>>> import numpy as np
>>> from numpy import linalg as LA
>>> np.set_printoptions(suppress=True, linewidth=140)
>>> K = np.load("x.npy")
>>> K
array([[9, 0],
       [0, 0]])
>>> print(K @ K)
[[81  0]
 [ 0  0]]
>>> LA.matrix_power(K - np.diag(np.diag(K)), 2)
array([[0, 0],
       [0, 0]])
>>> print(np.round(np.sort(LA.eigvals(K)), 1))
[0. 9.]
>>> LA.matrix_rank(K - K[0, 0] * np.eye(2))
np.int64(1)
>>> np.unique(K.round(6), axis=0).shape
(2, 2)
>>> print(np.abs(np.diag(LA.qr(K)[1])) > 1e-9)
[ True False]
>>> try:
...     LA.inv(K)
... except LA.LinAlgError as e:
...     print(repr(e))
... 
LinAlgError('Singular matrix')
>>> np.allclose(K[:-1].T @ LA.lstsq(K[:-1].T, K[-1])[0], K[-1])
True
>>> r = LA.matrix_rank(K)
>>> print(r)
1
>>> N = LA.svd(K)[2][r:].T
>>> np.allclose(K @ N, 0)
True
>>> N @ N.T
array([[0., 0.],
       [0., 1.]])
>>> [int(LA.matrix_rank(K[:, :j + 1])) for j in range(2)]
[1, 1]
>>> LA.matrix_rank(K.T @ K), LA.matrix_rank(K @ K.T)
(np.int64(1), np.int64(1))
>>> K @ N
array([[0.],
       [0.]])
>>> N[:, 0] / N[np.abs(N[:, 0]).round(6).argmax(), 0]
array([0., 1.])
>>> [int(LA.matrix_rank(np.delete(K, i, axis=0))) for i in range(2)]
[0, 1]
>>> A = np.load("case2.npy")
>>> A
array([[1, 0, 0],
       [0, 1, 0],
       [0, 0, 1]])
>>> w, vecs = LA.eigh(A)
>>> x = np.array([2, 1, -5])
>>> print(vecs * np.maximum(w, 0) @ vecs.T)
[[1. 0. 0.]
 [0. 1. 0.]
 [0. 0. 1.]]
>>> x @ A @ x
np.int64(30)
>>> np.round(LA.eigvalsh(A[1:, 1:]), 1)
array([1., 1.])
>>> np.abs(A).sum(axis=1).max(), np.abs(w).max()
(np.int64(1), np.float64(1.0))
>>> x = np.ones(3)
>>> for _ in range(6):
...     x = A @ x
...     x /= LA.norm(x)
...     print(round(x @ A @ x, 1))
... 
1.0
1.0
1.0
1.0
1.0
1.0
>>> x.round(1)
array([0.6, 0.6, 0.6])
>>> print(A @ A.T)
[[1 0 0]
 [0 1 0]
 [0 0 1]]
>>> A.T @ A
array([[1, 0, 0],
       [0, 1, 0],
       [0, 0, 1]])
>>> round(float(LA.norm(A, 2)), 1)
1.0
>>> LA.norm(A, axis=1).argmax()
np.int64(0)
>>> round(LA.norm(A, "nuc"), 1)
np.float64(3.0)
>>> round(LA.norm(A[1] - A[0]), 1)
np.float64(1.4)
>>> round(float(LA.norm(A, 1)), 1), round(float(LA.norm(A, np.inf)), 1)
(1.0, 1.0)
>>> np.round(LA.norm(A, axis=0), 1)
array([1., 1., 1.])
>>> print(round(LA.norm(A) ** 2 / LA.norm(A, 2) ** 2, 1))
3.0
>>> rng = np.random.default_rng(7229)
>>> J = rng.normal(size=(14, 3))
>>> J = 20 * J / LA.norm(J, axis=1, keepdims=True)
>>> J.round(1)
array([[ 12.4,  14.2,   6.6],
       [ 19.1,  -5.8,   1.2],
       [-18. ,  -7.7,   4.1],
       [ -6.1, -18.3,  -5.4],
       [-14.6,  -9. , -10.2],
       [-10.7, -16.6,   3.2],
       [ -1.3,  -9.8, -17.4],
       [  3.2,  19.5,   3.1],
       [  4. , -12.7,  14.9],
       [  8. ,  -3.7,  17.9],
       [ -4.4, -18.4,  -6.6],
       [ 12.7,   7.7,  13.4],
       [  8. ,  -2.7,  18.1],
       [ 16.9,  -1.6,  10.6]])
>>> J @ J
Traceback (most recent call last):
  File "<python-input-47>", line 1, in <module>
    J @ J
    ~~^~~
ValueError: matmul: Input operand 1 has a mismatch in its core dimension 0, with gufunc signature (n?,k),(k,m?)->(n?,m?) (size 14 is different from 3)
>>> G = J.T @ J
>>> np.round(LA.svd(J, compute_uv=False) ** 2, 1)
array([3230.5, 1609.8,  759.7])
>>> np.trace(G), round(float((J ** 2).sum()), 1)
(np.float64(5600.0), 5600.0)
>>> G = np.cov(J, rowvar=False)
>>> np.round(np.corrcoef(J.T), 1)
array([[1. , 0.5, 0.5],
       [0.5, 1. , 0.4],
       [0.5, 0.4, 1. ]])
>>> np.argsort(-J.std(axis=0).round(6), kind="stable")
array([0, 1, 2])
>>> np.round(np.median(J, axis=0), 1)
array([ 3.6, -6.7,  3.6])
>>> np.argwhere(np.triu(np.abs(np.corrcoef(J.T)) > 0.8, 1))
array([], shape=(0, 2), dtype=int64)
>>> G.round(1)
array([[136.2,  68.1,  63.6],
       [ 68.1, 134.1,  44.1],
       [ 63.6,  44.1, 116.9]])
>>> np.round(LA.eigvalsh(G)[::-1], 1)
array([248. ,  81.4,  57.9])
>>> G.shape
(3, 3)
>>> round(float(np.corrcoef(J[:, 1], J[:, 2])[0, 1]), 1)
0.4
>>> labels = J[:, 2] > np.median(J[:, 2])
>>> u = J[labels].mean(axis=0) - J[~labels].mean(axis=0)
>>> np.argsort(-np.abs(u).round(6), kind="stable")
array([2, 0, 1])
>>> labels.astype(int)
array([1, 0, 1, 0, 0, 0, 0, 0, 1, 1, 0, 1, 1, 1])
>>> cen = J - J.mean(axis=1)
Traceback (most recent call last):
  File "<python-input-64>", line 1, in <module>
    cen = J - J.mean(axis=1)
          ~~^~~~~~~~~~~~~~~~
ValueError: operands could not be broadcast together with shapes (14,3) (14,) 
>>> cen = J - J.mean(axis=0)
>>> Uu, sigma, vt = LA.svd(cen, full_matrices=False)
>>> np.round((sigma ** 2).sum() ** 2 / (sigma ** 4).sum(), 1)
np.float64(2.1)
>>> np.abs(vt[0]).argmax()
np.int64(0)
>>> np.round(cen.mean(axis=0), 1) + 0
array([0., 0., 0.])
>>> np.round(np.abs(vt[-1]), 1)
array([0.8, 0.4, 0.5])
>>> LA.matrix_rank(cen)
np.int64(3)
>>> np.abs(Uu[:, 0]).argmax()
np.int64(4)
